$ python -q
>>> import numpy as np
>>> np.set_printoptions(precision=3, suppress=True, linewidth=200, floatmode="fixed")
>>> other = np.array([[5, 8, 3, 2, 2],
...     [7, 3, 2, 6, 0],
...     [8, 0, 6, 1, 1],
...     [3, 6, 9, 5, 1],
...     [0, 8, 6, 7, 5],
...     [1, 5, 6, 2, 0],
...     [9, 6, 5, 2, 0]])
>>> data = other.T @ other
>>> print(data)
[[229 138 155  95  21]
 [138 234 192 142  62]
 [155 192 227 133  51]
 [ 95 142 133 123  45]
 [ 21  62  51  45  31]]
>>> # symmetric, so the eigenvalues are real
>>> def softmax(z):
...     e = np.exp(z - z.max(axis=-1, keepdims=True))
...     return e / e.sum(axis=-1, keepdims=True)
... 
>>> print(softmax(data).sum(axis=1))
[1.000 1.000 1.000 1.000 1.000]
>>> print(np.round(softmax(10 * data[3]), 3) + 0)
[0.000 1.000 0.000 0.000 0.000]
>>> print(np.round(softmax(data[3] + -3), 3) + 0)
[0.000 1.000 0.000 0.000 0.000]
>>> print(np.round(softmax(data[3]), 3) + 0)
[0.000 1.000 0.000 0.000 0.000]
>>> scores = data @ data.T / np.sqrt(5)
>>> print(np.round(softmax(scores), 3) + 0)
[[0.000 0.000 1.000 0.000 0.000]
 [0.000 1.000 0.000 0.000 0.000]
 [0.000 0.000 1.000 0.000 0.000]
 [0.000 1.000 0.000 0.000 0.000]
 [0.000 1.000 0.000 0.000 0.000]]
>>> print(np.round(softmax(scores + np.triu(np.full(scores.shape, -np.inf), 1)), 3) + 0)
[[1.000 0.000 0.000 0.000 0.000]
 [0.000 1.000 0.000 0.000 0.000]
 [0.000 0.000 1.000 0.000 0.000]
 [0.000 1.000 0.000 0.000 0.000]
 [0.000 1.000 0.000 0.000 0.000]]
>>> print(softmax(scores)[3] @ data)
[138.000 234.000 192.000 142.000  62.000]
>>> w, evecs = np.linalg.eigh(data)
>>> x = np.array([2, 0, 2, 4, 5])
>>> print(np.linalg.eigvalsh(data[1:, 1:]))
[ 11.673  26.364  42.032 534.931]
>>> print(x @ data @ x)
12695
>>> print(round(float(x @ data @ x / (x @ x)), 3), round(w[0], 3), round(float(w[-1]), 3))
259.082 9.706 656.523
>>> print(np.abs(data).sum(axis=1).max(), np.round(np.abs(w).max(), 3))
768 656.523
>>> M = np.loadtxt("arr.csv", delimiter=",")
>>> print(M)
[[ -4.977  -3.522  -7.178  -7.612  -7.275   0.876  -2.970  -2.148 -10.051   2.240  10.128]
 [  8.234   1.091  -0.434   0.930  11.908  -9.374   4.242  -5.302   7.012  -5.554  -6.578]
 [ -4.794   8.880   0.043   0.413  -0.214   4.962  -0.016   0.147   9.222   2.367  -0.341]
 [ -6.724   8.402  -3.994   5.458   8.496   9.285  -3.938  -0.816   3.461   8.671   8.223]
 [  6.619   5.775   2.191  -3.421  -0.788  13.087  -4.189   1.526   5.521  12.950   7.205]
 [ -3.857   7.335 -20.599  -3.100  -9.292  14.377 -11.429   4.311   3.544  19.763  -1.373]
 [  0.348   1.915   6.423   2.325   1.885   1.942   0.161  -7.586  -0.457  -2.954   0.869]
 [  6.097  -9.012  -3.106  -4.330  -0.994   1.385  -7.534  -4.436   8.729  12.182  -3.033]
 [ -5.847  -2.996  -0.517  -5.120   2.337   4.851 -16.709   0.029  -5.189  -0.301  14.219]
 [  8.917  -1.888  -1.640  -0.044  -7.110  -3.200   2.487   1.867   5.012   2.924  -2.807]
 [ -5.756  -2.360  -5.708  -3.575  -9.236   2.560   2.076   1.181   1.116  -9.953  10.519]
 [ 10.084  -0.253  12.755   2.868  13.783   5.922   0.305   2.284   4.172   0.253  -9.514]
 [  0.763   1.755 -10.758  -4.011   2.121   1.377 -11.289  10.383  -4.601   5.089   0.144]
 [  6.333   2.558   3.664   8.779   8.425  -7.196   6.510  -1.928   9.504   0.518 -13.134]
 [ 10.951  -0.792   2.689  -4.310  18.302   6.740  -3.785  -9.242   3.847   5.431   8.942]
 [ 10.197  -6.800 -10.233  -5.519   1.407   0.514   7.521   1.356   7.742   8.022  -1.248]
 [ -3.136   2.236  -0.307  -1.903  -8.173  -5.467  -0.562   6.436   4.037 -14.725  10.868]
 [  1.748   2.579   4.206   1.954  -7.020  -3.006  -3.362  -3.425   0.209  -1.078  -9.678]
 [ -6.779  -6.478  -0.403  -5.542  -5.829  -3.709   0.205   0.246  -0.192   2.149   8.205]
 [ -1.114  -5.714  -2.513 -16.320  -0.426  -9.988  22.207   1.456   2.272  -7.065   5.029]
 [ 13.177  -7.968  -8.117 -11.042  -2.925   0.726   0.533  -3.852   3.759   4.625   0.771]
 [-14.409  -7.123  -6.386  -2.513  -8.287   2.564 -12.674  12.913 -11.233   1.543   6.182]
 [  1.511  -3.345 -10.808  -0.162   7.733  -4.498  -2.920   4.101  -6.699  -4.704   1.888]
 [ -9.684  11.916  12.206  10.352 -12.085  13.216   7.022   9.574  -6.991  -2.910  -9.070]
 [  1.264   9.087  -2.969  11.926 -11.155   3.954  -6.898   7.804   1.395   4.827   0.626]
 [ -9.533  -0.096   3.803  -4.936  -1.456   3.964  -2.825   5.588  -2.171  -7.069   0.278]]
>>> Xc = M - M.mean(axis=0)
>>> Uu, sv, Vt = np.linalg.svd(Xc, full_matrices=False)
>>> print(sv)
[60.004 51.147 49.563 37.832 29.641 24.908 23.101 18.711 16.201 13.920 10.691]
>>> print(np.round(Xc.mean(axis=0), 3) + 0)
[0.000 0.000 0.000 0.000 0.000 0.000 0.000 0.000 0.000 0.000 0.000]
>>> print(sv ** 2 / (sv ** 2).sum())
[0.276 0.200 0.188 0.110 0.067 0.048 0.041 0.027 0.020 0.015 0.009]
>>> print(Vt[0] * np.sign(Vt[0, np.abs(Vt[0]).argmax()]))
[ 0.477 -0.062  0.257  0.032  0.444 -0.253  0.397 -0.274  0.316 -0.098 -0.315]
>>> Xc = (M - M.mean(axis=0)) / M.std(axis=0)
>>> print(Xc.std(axis=0))
[1.000 1.000 1.000 1.000 1.000 1.000 1.000 1.000 1.000 1.000 1.000]
>>> b = np.linalg.lstsq(np.delete(Xc, 7, axis=1), Xc[:, 7])[0]
>>> print(b)
[-0.214  0.002 -0.357  0.127 -0.229  0.262 -0.006 -0.221 -0.295 -0.268]
>>> x = np.array([1, 0, 1, 3, 1, 1, 0, 1, 2, 0, 1])
>>> target = M @ x
>>> b, lr = np.zeros(11), 1 / np.linalg.norm(M, 2) ** 2
>>> for i in range(150):
...     b -= lr * M.T @ (M @ b - target)
...     if i % 50 == 0: print(i, round(np.linalg.norm(M @ b - target), 3))
... 
0 69.471
50 3.95
100 0.742
>>> print(b)
[ 1.001  0.009  1.004  2.994  1.000  0.992 -0.002  1.002  1.997  0.005  1.001]
>>> Xc = M - M.mean(axis=0)
>>> evecs = np.linalg.svd(Xc)[2][:3]
>>> other = Xc - Xc @ evecs.T @ evecs
>>> print(np.round(np.linalg.norm(other) / np.linalg.norm(Xc), 3))
0.579
>>> print((Xc @ evecs.T).std(axis=0))
[11.768 10.031  9.720]
>>> print(np.diag(evecs.T @ evecs))
[0.348 0.234 0.307 0.304 0.265 0.261 0.313 0.113 0.137 0.451 0.267]
>>> feats = np.loadtxt("layer6.csv", delimiter=",")
>>> print(feats)
[[-0.131  0.261 -2.131  4.131  1.000 -4.261 -5.261 -1.131 -1.261  0.000  2.000]
 [ 2.321 -4.643  0.321  1.679  1.000  0.643 -0.357  1.321  3.643  0.000  2.000]
 [ 1.183 -2.365 -0.817  2.817  1.000 -1.635 -2.635  0.183  1.365  0.000  2.000]
 [-0.524  1.047 -2.524  4.524  1.000 -5.047 -6.047 -1.524 -2.047  0.000  2.000]
 [ 1.766 -3.533 -0.234  2.234  1.000 -0.467 -1.467  0.766  2.533  0.000  2.000]
 [ 1.041 -2.082 -0.959  2.959  1.000 -1.918 -2.918  0.041  1.082  0.000  2.000]
 [ 0.510 -1.019 -1.490  3.490  1.000 -2.981 -3.981 -0.490  0.019  0.000  2.000]
 [ 0.934 -1.868 -1.066  3.066  1.000 -2.132 -3.132 -0.066  0.868  0.000  2.000]
 [ 1.599 -3.197 -0.401  2.401  1.000 -0.803 -1.803  0.599  2.197  0.000  2.000]
 [ 2.286 -4.571  0.286  1.714  1.000  0.571 -0.429  1.286  3.571  0.000  2.000]
 [ 2.064 -4.128  0.064  1.936  1.000  0.128 -0.872  1.064  3.128  0.000  2.000]
 [ 1.205 -2.410 -0.795  2.795  1.000 -1.590 -2.590  0.205  1.410  0.000  2.000]
 [ 1.158 -2.317 -0.842  2.842  1.000 -1.683 -2.683  0.158  1.317  0.000  2.000]
 [-1.997  3.994 -3.997  5.997  1.000 -7.994 -8.994 -2.997 -4.994  0.000  2.000]
 [ 0.637 -1.274 -1.363  3.363  1.000 -2.726 -3.726 -0.363  0.274  0.000  2.000]
 [ 1.715 -3.431 -0.285  2.285  1.000 -0.569 -1.569  0.715  2.431  0.000  2.000]
 [ 1.235 -2.470 -0.765  2.765  1.000 -1.530 -2.530  0.235  1.470  0.000  2.000]
 [-0.363  0.726 -2.363  4.363  1.000 -4.726 -5.726 -1.363 -1.726  0.000  2.000]
 [ 0.627 -1.255 -1.373  3.373  1.000 -2.745 -3.745 -0.373  0.255  0.000  2.000]
 [-0.935  1.871 -2.935  4.935  1.000 -5.871 -6.871 -1.935 -2.871  0.000  2.000]
 [ 2.435 -4.869  0.435  1.565  1.000  0.869 -0.131  1.435  3.869  0.000  2.000]
 [ 1.937 -3.874 -0.063  2.063  1.000 -0.126 -1.126  0.937  2.874  0.000  2.000]
 [ 1.114 -2.227 -0.886  2.886  1.000 -1.773 -2.773  0.114  1.227  0.000  2.000]
 [ 1.726 -3.453 -0.274  2.274  1.000 -0.547 -1.547  0.726  2.453  0.000  2.000]
 [ 0.952 -1.903 -1.048  3.048  1.000 -2.097 -3.097 -0.048  0.903  0.000  2.000]
 [-0.154  0.308 -2.154  4.154  1.000 -4.308 -5.308 -1.154 -1.308  0.000  2.000]
 [ 2.742 -5.483  0.742  1.258  1.000  1.483  0.483  1.742  4.483  0.000  2.000]
 [ 2.069 -4.138  0.069  1.931  1.000  0.138 -0.862  1.069  3.138  0.000  2.000]
 [ 0.915 -1.829 -1.085  3.085  1.000 -2.171 -3.171 -0.085  0.829  0.000  2.000]
 [ 1.211 -2.422 -0.789  2.789  1.000 -1.578 -2.578  0.211  1.422  0.000  2.000]
 [ 3.230 -6.460  1.230  0.770  1.000  2.460  1.460  2.230  5.460  0.000  2.000]
 [ 2.138 -4.277  0.138  1.862  1.000  0.277 -0.723  1.138  3.277  0.000  2.000]
 [ 0.496 -0.992 -1.504  3.504  1.000 -3.008 -4.008 -0.504 -0.008  0.000  2.000]
 [ 0.735 -1.470 -1.265  3.265  1.000 -2.530 -3.530 -0.265  0.470  0.000  2.000]
 [-0.469  0.938 -2.469  4.469  1.000 -4.938 -5.938 -1.469 -1.938  0.000  2.000]
 [ 0.279 -0.558 -1.721  3.721  1.000 -3.442 -4.442 -0.721 -0.442  0.000  2.000]]
>>> # rows and columns are dependent
>>> print([round(float(x), 3) for x in np.linalg.svd(feats, compute_uv=False)[:3]])
[36.4, 27.176, 0.004]
>>> print(np.linalg.matrix_rank(feats, rtol=0.1))
2
>>> x = np.array([1, 4, 1, 2, 5, 3, 2, 5, 1, 2, 3])
>>> h1 = np.maximum(feats @ x, 0)
>>> print(np.tanh(feats @ x))
[-1.000  1.000 -0.341 -1.000  1.000 -0.926 -1.000 -0.989  0.998  1.000  1.000 -0.154 -0.520 -1.000 -1.000  1.000  0.114 -1.000 -1.000 -1.000  1.000  1.000 -0.751  1.000 -0.985 -1.000  1.000  1.000
 -0.992 -0.101  1.000  1.000 -1.000 -1.000 -1.000 -1.000]
>>> print(np.linalg.norm(feats, axis=1).argmax())
13
>>> print(round(float(np.linalg.norm(feats, 2)), 3))
36.4
>>> print(round(np.linalg.norm(feats, "nuc"), 3))
63.58
>>> Uu, sv, Vt = np.linalg.svd(feats)
>>> print(np.argmax(sv[:-1] / (sv[1:] + 1e-6)) + 1)
2
>>> other = Uu[:, :2] @ np.diag(sv[:2]) @ Vt[:2]
>>> print(np.round(np.linalg.norm(feats - other, 2), 3), np.round(sv[2], 3))
0.004 0.004
>>> print(round(np.linalg.norm(feats - other) / np.linalg.norm(feats), 3))
0.0
>>> print(np.linalg.matrix_rank(feats, rtol=0.05))
2
>>> print(round(np.abs(feats - other).max(), 3))
0.0
>>> E = np.loadtxt("test15.csv", delimiter=",")
>>> print(E)
[[1.000 0.200 0.040 0.008 0.002 0.000]
 [0.200 1.000 0.200 0.040 0.008 0.002]
 [0.040 0.200 1.000 0.200 0.040 0.008]
 [0.008 0.040 0.200 1.000 0.200 0.040]
 [0.002 0.008 0.040 0.200 1.000 0.200]
 [0.000 0.002 0.008 0.040 0.200 1.000]]
>>> # symmetric, so the eigenvalues are real
>>> blk = np.stack([E, -3 * E, E[::-1]])
>>> print((blk @ E.T).shape)
(3, 6, 6)
>>> W1 = np.array([[0, 0, -1, 1, 1, -2],
...     [-1, 0, 0, 2, 2, 0],
...     [-1, 3, -2, -3, 2, 0],
...     [-3, -1, -3, 1, 2, 2],
...     [0, -1, -1, -3, -1, 1]])
>>> b = np.array([0, 0, -2, 3, -2, -2])
>>> act = np.maximum(data @ W1 + b, 0)
>>> print((act > 0).mean(axis=0))
[0.000 1.000 0.000 0.200 1.000 0.800]
>>> print(act)
[[   0  349    0   75  982    0]
 [   0  372    0    0 1210   68]
 [   0  497    0    0 1206    5]
 [   0  231    0    0  844   99]
 [   0   77    0    0  304   77]]
>>> print(np.linalg.matrix_rank(act))
4
>>> W2 = np.array([[-2, -2], [0, -2], [-2, 0], [2, -2], [1, 2], [1, 0]])
>>> print((act @ W2).round(6).argmax(axis=1))
[0 1 1 1 1]
>>> print(W1 @ W2)
[[ 3  0]
 [ 8  2]
 [ 2  6]
 [18 10]
 [-4  6]]
>>> rng = np.random.default_rng(3273)
>>> idx = rng.permutation(6)
>>> print(idx)
[5 4 1 3 2 0]
>>> other = E[idx][:, idx]
>>> print(round(float(np.linalg.det(other)), 3), round(np.linalg.det(E[idx]), 3))
0.815 -0.815
>>> print(np.trace(other))
6.0
>>> print(other)
[[1.000 0.200 0.002 0.040 0.008 0.000]
 [0.200 1.000 0.008 0.200 0.040 0.002]
 [0.002 0.008 1.000 0.040 0.200 0.200]
 [0.040 0.200 0.040 1.000 0.200 0.008]
 [0.008 0.040 0.200 0.200 1.000 0.040]
 [0.000 0.002 0.200 0.008 0.040 1.000]]
>>> print(np.allclose(other, E))
False
>>> w, evecs = np.linalg.eigh(E)
>>> x = np.array([4, 7, -9, -4, 3, -9])
>>> print(x @ E @ x)
233.572
>>> print(np.round(evecs * np.maximum(w, 0) @ evecs.T, 3) + 0)
[[1.000 0.200 0.040 0.008 0.002 0.000]
 [0.200 1.000 0.200 0.040 0.008 0.002]
 [0.040 0.200 1.000 0.200 0.040 0.008]
 [0.008 0.040 0.200 1.000 0.200 0.040]
 [0.002 0.008 0.040 0.200 1.000 0.200]
 [0.000 0.002 0.008 0.040 0.200 1.000]]
>>> print(np.round(evecs * np.sqrt(w) @ evecs.T, 3) + 0)
[[0.995 0.100 0.015 0.002 0.001 0.000]
 [0.100 0.990 0.099 0.015 0.002 0.001]
 [0.015 0.099 0.990 0.099 0.015 0.002]
 [0.002 0.015 0.099 0.990 0.099 0.015]
 [0.001 0.002 0.015 0.099 0.990 0.100]
 [0.000 0.001 0.002 0.015 0.100 0.995]]
>>> print((np.sign(evecs[:, -1].round(6)) == np.sign(evecs[0, -1].round(6))).astype(int))
[1 1 1 1 1 1]
>>> print(np.round(x @ E @ x / (x @ x), 3), round(float(w[0]), 3), round(float(w[-1]), 3))
0.927 0.688 1.423
>>> print(np.round(evecs * np.abs(w) @ evecs.T, 3) + 0)
[[1.000 0.200 0.040 0.008 0.002 0.000]
 [0.200 1.000 0.200 0.040 0.008 0.002]
 [0.040 0.200 1.000 0.200 0.040 0.008]
 [0.008 0.040 0.200 1.000 0.200 0.040]
 [0.002 0.008 0.040 0.200 1.000 0.200]
 [0.000 0.002 0.008 0.040 0.200 1.000]]
